>>> import numpy as np
>>> import numpy.linalg as la
>>> np.set_printoptions(suppress=True, linewidth=120)
>>> def tidy(a):
...     return np.round(a, 2) + 0
... 
>>> Q, _ = la.qr(np.array([[-0.9, 0.9, 1.7], [1.0, -0.1, -1.4], [-0.5, 0.4, -1.2]]))
>>> vecs, _ = la.qr(np.array([[-1.0, 1.5, 0.0, 0.4, 1.0],
...     [0.0, 0.1, 1.1, 0.3, -0.4],
...     [-0.6, 2.6, -2.5, -0.6, 2.0],
...     [-0.7, 0.1, -1.6, 0.6, -0.1],
...     [-2.1, -0.2, 0.6, 0.6, -0.9]]))
>>> sigma = 5 * 0.5 ** np.arange(3)
>>> mat = Q[:, :3] * sigma @ vecs[:3]
>>> print(tidy(mat))
[[ 1.37  1.66 -2.13  1.91  0.26]
 [-1.42 -1.37  0.63 -0.85 -3.21]
 [ 0.42 -0.27 -1.32  1.37  0.86]]
>>> rng = np.random.default_rng(13470)
>>> out = mat + rng.integers(-2, 3, (3, 1)) @ rng.integers(-2, 3, (1, 5))
>>> print(tidy(out))
[[ 2.37  3.66 -4.13  0.91 -1.74]
 [-0.42  0.63 -1.37 -1.85 -5.21]
 [ 1.42  1.73 -3.32  0.37 -1.14]]
>>> print(la.matrix_rank(out - mat, tol=1e-8))
1
>>> U, sigma, Vh = la.svd(out, full_matrices=False)
>>> print(np.abs(U[:, 0]).round(6).argmax())
0
>>> print(tidy(sigma / sigma[0]))
[1.  0.6 0.1]
>>> print(tidy(np.cumsum(sigma ** 2) / np.sum(sigma ** 2)))
[0.73 0.99 1.  ]
>>> print(tidy(np.sqrt((sigma ** 2).sum())), tidy(la.norm(out)))
9.51 9.51
>>> print(tidy(U.T @ out @ Vh.T))
[[8.14 0.   0.  ]
 [0.   4.86 0.  ]
 [0.   0.   0.78]]
>>> print(U.shape, sigma.shape, Vh.shape)
(3, 3) (3,) (3, 5)
>>> print(np.allclose(U * sigma @ Vh, out))
True
>>> print(tidy(sigma))
[8.14 4.86 0.78]
>>> print(tidy(np.abs(Vh[0])))
[0.28 0.47 0.65 0.   0.53]
>>> def softmax(z):
...     e = np.exp(z - z.max(axis=-1, keepdims=True))
...     return e / e.sum(axis=-1, keepdims=True)
... 
>>> print(tidy(softmax(mat[1])))
[0.08 0.09 0.66 0.15 0.01]
>>> print(tidy(softmax(mat[1] + 2)))
[0.08 0.09 0.66 0.15 0.01]
>>> scores = mat @ mat.T / np.sqrt(5)
>>> print(tidy(softmax(scores + np.triu(np.full(scores.shape, -np.inf), 1))))
[[1.   0.   0.  ]
 [0.   1.   0.  ]
 [0.62 0.01 0.37]]
>>> print(tidy(softmax(scores)))
[[0.96 0.   0.04]
 [0.   1.   0.  ]
 [0.62 0.01 0.37]]
>>> print(tidy(la.norm(mat, 1)), tidy(la.norm(mat, np.inf)))
4.33 7.47
>>> print(tidy(la.norm(mat, axis=1)))
[3.59 3.91 2.15]
>>> print(tidy(la.norm(mat, 2)))
5.0
>>> print(la.norm(mat, axis=1).argmax())
1
>>> print(tidy(mat[0] @ mat[2]))
5.79
>>> print(tidy(la.norm(mat, "nuc")))
8.75
>>> print(tidy(la.norm(mat) ** 2 / la.norm(mat, 2) ** 2))
1.31
>>> arr = np.load("sample13.npy")
>>> print(tidy(arr))
[[ -1.68  -2.9   -5.45  -1.78  -6.68  -7.12  -4.11]
 [  4.8    3.5   -2.5   -1.7   -0.2   -3.2   -2.6 ]
 [  1.57   0.81  -6.27  -2.24  -3.43  -5.35  -4.76]
 [  5.36   4.46  -4.11  -2.1    0.36  -3.02  -3.6 ]
 [ -0.39   0.85 -16.28  -4.24  -5.39  -7.33 -10.76]
 [  5.84   6.01  -8.82  -3.16   0.84  -3.16  -6.49]
 [ -1.46  -2.07  -8.19  -2.39  -6.46  -7.23  -5.79]
 [ -4.39  -6.16  -3.97  -1.22  -9.39  -8.52  -3.1 ]
 [ 16.62  14.53   5.86  -0.91  11.62   4.21   1.97]
 [ -5.74  -6.29 -10.16  -2.45 -10.74  -9.82  -6.81]
 [ 10.69  10.46  -5.09  -2.77   5.69  -0.1   -4.43]
 [  2.33   1.13  -3.95  -1.8   -2.67  -4.72  -3.37]
 [  9.8    6.62   8.12   0.17   4.8    0.55   3.65]
 [  5.2    4.5   -5.09  -2.3    0.2   -3.2   -4.2 ]
 [  0.73  -0.47  -4.58  -1.8   -4.27  -5.68  -3.69]
 [  4.74   5.75 -13.16  -4.01  -0.26  -4.16  -9.09]]
>>> # rank 3
>>> lab = arr[:, 2] > np.median(arr[:, 2])
>>> u = arr[lab].mean(axis=0) - arr[~lab].mean(axis=0)
>>> print(lab.astype(int))
[0 1 0 1 0 0 0 1 1 0 1 1 1 0 1 0]
>>> print(tidy(u))
[4.73 3.43 7.9  1.31 4.73 3.36 4.6 ]
>>> print(((arr - arr.mean(axis=0)) @ u > 0).astype(int))
[0 1 0 1 0 0 0 0 1 0 1 0 1 1 0 0]
>>> print(np.unravel_index(np.abs(mat).argmax(), mat.shape))
(np.int64(1), np.int64(4))
>>> print(la.matrix_rank(mat))
3
>>> print(tidy(la.svd(mat, compute_uv=False)))
[5.   2.5  1.25]
>>> print(mat.shape)
(3, 5)
>>> print(tidy(mat.sum(axis=0)))
[ 0.37  0.03 -2.83  2.43 -2.09]
